$ python3 -q
>>> import numpy as np
>>> import numpy.linalg as la
>>> np.set_printoptions(precision=3, suppress=True, linewidth=160)
>>> def rnd(a):
...     return np.round(a, 3) + 0
... 
>>> M = np.loadtxt("data.csv", delimiter=",")
>>> print(M)
[[ 1.343 -0.384 -0.693]
 [-1.128 -0.04   1.736]
 [-4.482 -6.624  4.721]
 [ 6.679 11.469 -8.023]
 [ 5.106  3.565 -6.48 ]
 [-0.32   1.507  0.162]]
>>> x = np.array([-1, 3, 2])
>>> y = M @ x
>>> c, lr = np.zeros(3), 1 / la.norm(M, 2) ** 2
>>> for i in range(20):
...     c -= lr * M.T @ (M @ c - y)
...     if i % 5 == 0: print(i, round(la.norm(M @ c - y), 3))
... 
0 14.184
5 11.566
10 9.433
15 7.693
>>> print(rnd(la.cond(M)))
25.004
>>> rng = np.random.default_rng(417)
>>> lab = rng.permutation(3)
>>> other = M[:, lab] * rng.choice([-1, 1], 3)
>>> print(other)
[[  0.384   0.693  -1.343]
 [  0.04   -1.736   1.128]
 [  6.624  -4.721   4.482]
 [-11.469   8.023  -6.679]
 [ -3.565   6.48   -5.106]
 [ -1.507  -0.162   0.32 ]]
>>> Uu, _, Vt = la.svd(M.T @ other)
>>> print(lab)
[1 2 0]
>>> E = np.load("case5.npy")
>>> print(E)
[[2 9 2 9 7]
 [0 0 2 0 0]
 [0 1 2 1 0]
 [0 3 2 3 0]
 [2 9 2 9 7]
 [0 0 2 0 0]
 [0 3 2 3 0]
 [0 3 2 3 0]
 [0 1 2 1 0]
 [2 9 2 9 7]]
>>> # null space of dimension 2
>>> Uu, sigma, Vt = la.svd(E)
>>> print(rnd(sigma))
[26.637  5.315  2.281  0.     0.   ]
>>> other = Uu[:, :3] @ np.diag(sigma[:3]) @ Vt[:3]
>>> print(la.matrix_rank(other))
3
>>> print(la.matrix_rank(E, rtol=0.05))
3
>>> print(rnd(la.norm(E - other, 2)), rnd(sigma[3]))
0.0 0.0
>>> print(rnd(other))
[[2. 9. 2. 9. 7.]
 [0. 0. 2. 0. 0.]
 [0. 1. 2. 1. 0.]
 [0. 3. 2. 3. 0.]
 [2. 9. 2. 9. 7.]
 [0. 0. 2. 0. 0.]
 [0. 3. 2. 3. 0.]
 [0. 3. 2. 3. 0.]
 [0. 1. 2. 1. 0.]
 [2. 9. 2. 9. 7.]]
>>> rank = la.matrix_rank(E)
>>> print(rank)
3
>>> null = la.svd(E)[2][rank:].T
>>> print(np.allclose(E @ null, 0))
True
>>> print(rnd(null @ null.T))
[[ 0.925  0.     0.     0.    -0.264]
 [ 0.     0.5    0.    -0.5    0.   ]
 [ 0.     0.     0.     0.     0.   ]
 [ 0.    -0.5    0.     0.5    0.   ]
 [-0.264  0.     0.     0.     0.075]]
>>> feats = np.loadtxt("layer3.csv", delimiter=",")
>>> print(feats)
[[-1.932 -3.068 -2.    -0.068]
 [-4.132 -0.868 -2.     2.132]
 [-1.815 -3.185 -2.    -0.185]
 [-1.999 -3.001 -2.    -0.001]
 [-3.053 -1.947 -2.     1.053]
 [ 1.552 -6.552 -2.    -3.552]
 [ 0.545 -5.545 -2.    -2.545]
 [-4.125 -0.875 -2.     2.125]
 [-2.109 -2.891 -2.     0.109]
 [-0.301 -4.699 -2.    -1.699]
 [-3.407 -1.593 -2.     1.407]
 [-0.988 -4.012 -2.    -1.012]
 [-0.293 -4.707 -2.    -1.707]
 [-1.127 -3.873 -2.    -0.873]
 [-0.629 -4.371 -2.    -1.371]
 [-0.245 -4.755 -2.    -1.755]
 [ 0.577 -5.577 -2.    -2.577]
 [-0.906 -4.094 -2.    -1.094]
 [-5.86   0.86  -2.     3.86 ]
 [-4.36  -0.64  -2.     2.36 ]
 [-1.956 -3.044 -2.    -0.044]
 [-3.034 -1.966 -2.     1.034]]
>>> other = feats / la.norm(feats, axis=1)
Traceback (most recent call last):
  File "<python-input-34>", line 1, in <module>
    other = feats / la.norm(feats, axis=1)
            ~~~~~~^~~~~~~~~~~~~~~~~~~~~~~~
ValueError: operands could not be broadcast together with shapes (22,4) (22,) 
>>> other = feats / la.norm(feats, axis=1, keepdims=True)
>>> cov = other @ other.T
>>> print((cov - 2 * np.eye(22)).round(6).argmax(axis=1))
[20  7  0 20 21 16 16  1  3 12  4 17  9 11 17 12  6 11 19  1  0  4]
>>> print(rnd(np.degrees(np.arccos(np.clip(cov[3, 7], -1, 1)))))
45.313
>>> Uu, sigma, Vt = la.svd(feats)
>>> evecs = Vt[:(sigma > 1e-8).sum()]
>>> x = feats[0] + 5 * feats[19] + rng.integers(2) * np.eye(4)[1]
>>> print(rnd(x))
[-23.732  -5.268 -12.     11.732]
>>> print(rnd(evecs.T @ evecs))
[[ 0.66  0.04  0.28 -0.38]
 [ 0.04  0.76  0.32  0.28]
 [ 0.28  0.32  0.24 -0.04]
 [-0.38  0.28 -0.04  0.34]]
>>> print(np.allclose(evecs.T @ evecs @ x, x))
False
>>> rank = la.matrix_rank(feats)
>>> print(rank)
2
>>> null = la.svd(feats)[2][rank:].T
>>> print(la.matrix_rank(feats.T @ feats), la.matrix_rank(feats @ feats.T))
2 2
>>> print([int(la.matrix_rank(feats[:i])) for i in range(1, len(feats) + 1)])
[1, 2, 2, 2, 2, 2, 2, 2, 2, 2, 2, 2, 2, 2, 2, 2, 2, 2, 2, 2, 2, 2]
>>> print(np.allclose(feats @ null, 0))
True
